% ipython --no-banner

In [1]: import numpy as np

In [2]: np.set_printoptions(precision=1, suppress=True, linewidth=160, legacy="1.25")

In [3]: K = np.load("arr.npy")

In [4]: K
Out[4]: 
array([[  2.,  11.,   6.,  -5.],
       [ -8., -19.,  -8.,   8.],
       [  5.,  11.,   3.,  -5.],
       [-10., -18.,  -8.,   7.]])

In [5]: proj = np.triu(np.array([[0, -9, -6, -3], [-2, -8, 9, -9], [-1, 2, -2, 3], [7, -8, 3, 3]]), 1) + np.eye(4)

In [6]: A2 = proj @ K @ np.linalg.inv(proj)

In [7]: round(np.linalg.det(A2), 1)
Out[7]: -18.0

In [8]: np.abs(K).max()
Out[8]: 19.0

In [9]: np.unravel_index(np.abs(K).argmax(), K.shape)
Out[9]: (1, 1)

In [10]: np.linalg.rank(K)
AttributeError: module 'numpy.linalg' has no attribute 'rank'


In [11]: K.shape
Out[11]: (4, 4)

In [12]: np.round(np.linalg.norm(K), 1)
Out[12]: 38.2

In [13]: K.sum(axis=1)
Out[13]: array([ 14., -27.,  14., -29.])

In [14]: K.mean(axis=0)
Out[14]: array([-2.8, -3.8, -1.8,  1.2])

In [15]: np.linalg.matrix_rank(K)
Out[15]: 4

In [16]: K.sum(axis=0)
Out[16]: array([-11., -15.,  -7.,   5.])

In [17]: U, sig, Vt = np.linalg.svd(K)

In [18]: sig
Out[18]: array([37.9,  3.7,  1.8,  0.1])

In [19]: A2 = U[:, :3] @ np.diag(sig[:3]) @ Vt[:3]

In [20]: np.linalg.matrix_rank(K, rtol=0.05)
Out[20]: 2

In [21]: np.round(np.linalg.norm(K - A2, 2), 1), round(sig[3], 1)
Out[21]: (0.1, 0.1)

In [22]: rng = np.random.default_rng(83223)

In [23]: A2 = K + rng.integers(-2, 3, (4, 3)) @ rng.integers(-2, 3, (3, 4))

In [24]: A2
Out[24]: 
array([[  2.,   5.,   1.,  -9.],
       [-11., -26., -10.,   7.],
       [  2.,  10.,   6.,  -2.],
       [ -4., -16., -14.,   1.]])

In [25]: np.abs(A2 - K).sum(axis=1)
Out[25]: array([15., 13., 10., 20.])

In [26]: F = np.load("w.npy")

In [27]: F
Out[27]: 
array([[-0.2,  0.1,  0.2, -0.4],
       [-4.9,  1.4, -0.2, -1.3],
       [-3.8,  1.2,  0.3, -1. ],
       [ 2.9, -1.3,  0. ,  0.9],
       [-0.8, -0.2, -0.1, -0.9],
       [-2.9,  0.7,  0.3, -0.8],
       [-0.7,  0.6, -0.1,  0.2],
       [-4. ,  1.4, -0.1, -1.7],
       [ 1.1, -0.6,  0.1,  0.1],
       [ 2.2, -0.6,  0.4,  1.1],
       [-3.2,  0.9,  0.1, -1.1],
       [-0.2, -0.1, -0.4, -0.5],
       [ 0.4,  0.7, -0.2,  0.1],
       [ 3.1, -1.2,  0.1,  1.1],
       [-5.2,  1.8,  0.1, -1.4],
       [ 2.3, -0.9, -0.1,  0.7],
       [-2.9,  1.6,  0. , -0.5]])

In [28]: Xs = (F - F.mean(axis=0)) / F.std(axis=0)

In [29]: np.argwhere(np.abs(Xs) > 2)
Out[29]: array([[11,  2]])

In [30]: b = np.linalg.lstsq(np.delete(Xs, 3, axis=1), Xs[:, 3])[0]

In [31]: b
Out[31]: array([1.4, 0.5, 0.2])

In [32]: A2 = np.c_[F[:, :3] @ np.array([[9, -8, 5], [5, -5, -1], [-9, -8, -4]]), np.array([0, 5, 7, 9, 1, 3, 3, 8, 9, 4, 0, 2, 3, 1, 5, 7, 3])]

In [33]: A2
Out[33]: 
array([[ -3.1,  -0.5,  -1.9,   0. ],
       [-35.3,  33.8, -25.1,   5. ],
       [-30.9,  22. , -21.4,   7. ],
       [ 19.6, -16.7,  15.8,   9. ],
       [ -7.3,   8.2,  -3.4,   1. ],
       [-25.3,  17.3, -16.4,   3. ],
       [ -2.4,   3.4,  -3.7,   3. ],
       [-28.1,  25.8, -21. ,   8. ],
       [  6. ,  -6.6,   5.7,   9. ],
       [ 13.2, -17.8,  10. ,   4. ],
       [-25.2,  20.3, -17.3,   0. ],
       [  1.3,   5.3,   0.7,   2. ],
       [  8.9,  -5.1,   2.1,   3. ],
       [ 21. , -19.6,  16.3,   1. ],
       [-38.7,  31.8, -28.2,   5. ],
       [ 17.1, -13.1,  12.8,   7. ],
       [-18.1,  15.2, -16.1,   3. ]])

In [34]: np.round(np.linalg.norm(A2 - F @ np.linalg.lstsq(F, A2)[0], axis=0), 1) + 0
Out[34]: array([ 0. ,  0. ,  0. , 19.8])

In [35]: np.linalg.matrix_rank(A2)
Out[35]: 4

In [36]: A2 = np.array([[-2, 0], [1, -1], [-1, 2]])

In [37]: C = np.array([[-1, -1, 2, -2, 0], [-2, -2, 1, -1, 1]])

In [38]: feats = A2 @ C + 0.3 * rng.normal(size=(3, 5))

In [39]: feats
Out[39]: 
array([[ 1.8,  2.2, -4.2,  3.9,  0.1],
       [ 1.1,  0.5,  0.6, -1. , -0.8],
       [-2.7, -2.8, -0.1,  0.1,  1.9]])

In [40]: def softmax(z):
    ...:     e = np.exp(z - z.max(axis=-1, keepdims=True))
    ...:     return e / e.sum(axis=-1, keepdims=True)
    ...: 

In [41]: np.round(softmax(feats[2] + -2), 1) + 0
Out[41]: array([0. , 0. , 0.1, 0.1, 0.8])

In [42]: np.round(softmax(10 * feats[2]), 1) + 0
Out[42]: array([0., 0., 0., 0., 1.])

In [43]: S = feats @ feats.T / np.sqrt(5)

In [44]: softmax(S).round(6).argmax(axis=1)
Out[44]: array([0, 1, 2])

In [45]: softmax(S)[2] @ feats
Out[45]: array([-2.7, -2.8, -0.1,  0.1,  1.9])

In [46]: np.round(softmax(S), 1) + 0
Out[46]: 
array([[1. , 0. , 0. ],
       [0. , 0.9, 0. ],
       [0. , 0. , 1. ]])

In [47]: U, sig, Vt = np.linalg.svd(feats, full_matrices=False)

In [48]: sig
Out[48]: array([6.7, 4.2, 0.5])

In [49]: (sig > 1e-8).sum()
Out[49]: 3

In [50]: sig / sig[0]
Out[50]: array([1. , 0.6, 0.1])

In [51]: np.round(Vt @ Vt.T, 1) + 0
Out[51]: 
array([[1., 0., 0.],
       [0., 1., 0.],
       [0., 0., 1.]])

In [52]: np.abs(Vt[0])
Out[52]: array([0.4, 0.4, 0.6, 0.6, 0.1])

In [53]: np.round(U.T @ feats @ Vt.T, 1) + 0
Out[53]: 
array([[6.7, 0. , 0. ],
       [0. , 4.2, 0. ],
       [0. , 0. , 0.5]])

In [54]: np.cumsum(sig ** 2) / np.sum(sig ** 2)
Out[54]: array([0.7, 1. , 1. ])

In [55]: A2 = feats / np.linalg.norm(feats, axis=1, keepdims=True)

In [56]: C2 = A2 @ A2.T

In [57]: np.argwhere(np.triu(np.abs(C2) > 0.95, 1))
Out[57]: array([], shape=(0, 2), dtype=int64)

In [58]: (np.abs(C2) > 0.9).astype(int)
Out[58]: 
array([[1, 0, 0],
       [0, 1, 0],
       [0, 0, 1]])

In [59]: vec = np.array([-2, 4, 2, 4, -4])

In [60]: feats * vec
Out[60]: 
array([[ -3.6,   8.7,  -8.5,  15.7,  -0.5],
       [ -2.1,   1.9,   1.2,  -4.1,   3.1],
       [  5.4, -11. ,  -0.1,   0.2,  -7.5]])

In [61]: np.round(np.einsum("ij,j->i", feats, vec), 1) + 0
Out[61]: array([ 11.9,   0. , -13.1])

In [62]: (feats @ vec).argmax()
Out[62]: 0

In [63]: np.linalg.norm(feats @ vec) <= np.linalg.norm(feats, 2) * np.linalg.norm(vec) + 1e-9
Out[63]: True

In [64]: np.round(feats @ vec, 1) + 0
Out[64]: array([ 11.9,   0. , -13.1])

In [65]: np.round((feats * vec).sum(axis=1), 1) + 0
Out[65]: array([ 11.9,   0. , -13.1])

In [66]: np.sign((feats @ vec).round(6))
Out[66]: array([ 1., -1., -1.])

In [67]: feats @ np.ones(5)
Out[67]: array([ 3.8,  0.3, -3.6])

In [68]: f, r1 = feats[2], feats[1]

In [69]: round(float(f @ r1), 1)
Out[69]: -5.8

In [70]: pr = (f @ r1) / (f @ f) * f

In [71]: round(np.linalg.norm(f + r1) ** 2 + np.linalg.norm(f - r1) ** 2, 1)
Out[71]: 43.6

In [72]: pr.round(1) + 0
Out[72]: array([ 0.8,  0.9,  0. ,  0. , -0.6])

In [73]: J = np.array([[-3, -9, 0, 0], [-1, 3, 0, 0], [0, 0, -3, -9], [0, 0, -1, 3]])

In [74]: J
Out[74]: 
array([[-3, -9,  0,  0],
       [-1,  3,  0,  0],
       [ 0,  0, -3, -9],
       [ 0,  0, -1,  3]])

In [75]: np.flatnonzero(np.linalg.matrix_power((J != 0) + (J.T != 0) + np.eye(4), 4)[3])
Out[75]: array([2, 3])

In [76]: (np.linalg.matrix_power((J != 0) + (J.T != 0) + np.eye(4), 4) > 0).astype(int)
Out[76]: 
array([[1, 1, 0, 0],
       [1, 1, 0, 0],
       [0, 0, 1, 1],
       [0, 0, 1, 1]])

In [77]: np.sort(np.linalg.eigvals(J).real)
Out[77]: array([-4.2, -4.2,  4.2,  4.2])

In [78]: X = np.load("run19.npy")

In [79]: X
Out[79]: 
array([[ -5.6,  19.1,   1.5,  -0.5],
       [  8. ,  -9.6, -13.1,  -8.4],
       [ -9.3,  -1.5, -16.5,  -6.4],
       [ 11.6,  -1.5,  -0.6, -16.2],
       [-10.2,  14. ,  -4.5,   9. ],
       [ -3.9,   9.8,   3.3,  16.7],
       [  3.8, -12.8,  12.9,   7.5],
       [-10.1, -11.2,  10.9,  -7.4],
       [ 13.1, -11.3,   9. ,  -4.7],
       [ -2.8,  11.4,  -4.2,  15.6],
       [ 10.4, -12. ,  11.8,  -3.3],
       [-14.5,  12.2,   5.7,  -3. ],
       [ 10.5,  -9.3,   8.8,  11.2],
       [ -9.4,  12.1, -12. ,   4.5],
       [-14.4,  -9.1,   5.9,  -8.6],
       [ -3.3, -16.7,   9. ,   5.6],
       [-12.2,  -7.9,   5.6,  12.6]])

In [80]: Xs = X - X.mean(axis=0)

In [81]: V = np.linalg.svd(Xs)[2][:1]

In [82]: A2 = Xs - Xs @ V.T @ V

In [83]: (Xs @ V.T).std(axis=0)
Out[83]: array([13.7])

In [84]: round(float(np.linalg.norm(A2) / np.linalg.norm(Xs)), 1)
Out[84]: 0.7

In [85]: np.linalg.norm(A2, axis=1).round(6).argmax()
Out[85]: 1

In [86]: A2.std(axis=0)
Out[86]: array([7.2, 4.3, 7.3, 8.7])
